In [1]: import numpy as np

In [2]: from numpy import linalg as LA

In [3]: np.set_printoptions(suppress=True, linewidth=200)

In [4]: rd = lambda a: np.round(a, 2) + 0

In [5]: J = np.loadtxt("x.csv", delimiter=",")

In [6]: J
Out[6]: 
array([[ 0.97, -0.09,  1.  ,  2.9 ,  3.77],
       [-0.59, -0.02, -0.73, -2.15, -2.82],
       [ 0.63,  0.03,  0.62,  1.84,  2.32],
       [ 1.66,  0.03,  1.62,  4.84,  6.51],
       [ 0.09,  0.02,  0.12,  0.37,  0.42],
       [ 0.22,  0.  ,  0.08,  0.56,  0.77],
       [ 1.49, -0.02,  1.48,  4.2 ,  5.61],
       [-0.27,  0.  , -0.32, -0.82, -1.16],
       [ 0.  ,  0.02,  0.01, -0.03, -0.08],
       [ 0.25,  0.07,  0.31,  0.77,  1.05],
       [-0.17, -0.01, -0.27, -0.45, -0.61],
       [ 0.48,  0.04,  0.46,  1.46,  1.89],
       [ 1.97,  0.04,  1.91,  5.9 ,  8.  ]])

In [7]: B = np.c_[J[:, :4] @ np.array([[3, 0, 1, 0], [0, 4, 1, 3], [2, 2, 5, 3], [1, 2, 2, 2]]), np.array([1, -2, 0, 0, 1, 1, -2, -2, 0, -2, 0, 0, -2])]

In [8]: print(rd(B))
[[ 7.81  7.44 11.68  8.53  1.  ]
 [-5.38 -5.84 -8.56 -6.55 -2.  ]
 [ 4.97  5.04  7.44  5.63  0.  ]
 [13.06 13.04 19.47 14.63  0.  ]
 [ 0.88  1.06  1.45  1.16  1.  ]
 [ 1.38  1.28  1.74  1.36  1.  ]
 [11.63 11.28 17.27 12.78 -2.  ]
 [-2.27 -2.28 -3.51 -2.6  -2.  ]
 [-0.01  0.04  0.01  0.03  0.  ]
 [ 2.14  2.44  3.41  2.68 -2.  ]
 [-1.5  -1.48 -2.43 -1.74  0.  ]
 [ 3.82  4.    5.74  4.42  0.  ]
 [15.63 15.78 23.36 17.65 -2.  ]]

In [9]: print(rd(LA.norm(B - J @ LA.lstsq(J, B)[0], axis=0)))
[0.   0.   0.   0.   3.53]

In [10]: rd(LA.norm(LA.qr(J)[0].T @ B, axis=0) ** 2 / ((B ** 2).sum(axis=0) + 1e-12))
Out[10]: array([1.  , 1.  , 1.  , 1.  , 0.46])

In [11]: print(rd(LA.lstsq(J, B[:, 0])[0]))
[3. 0. 2. 1. 0.]
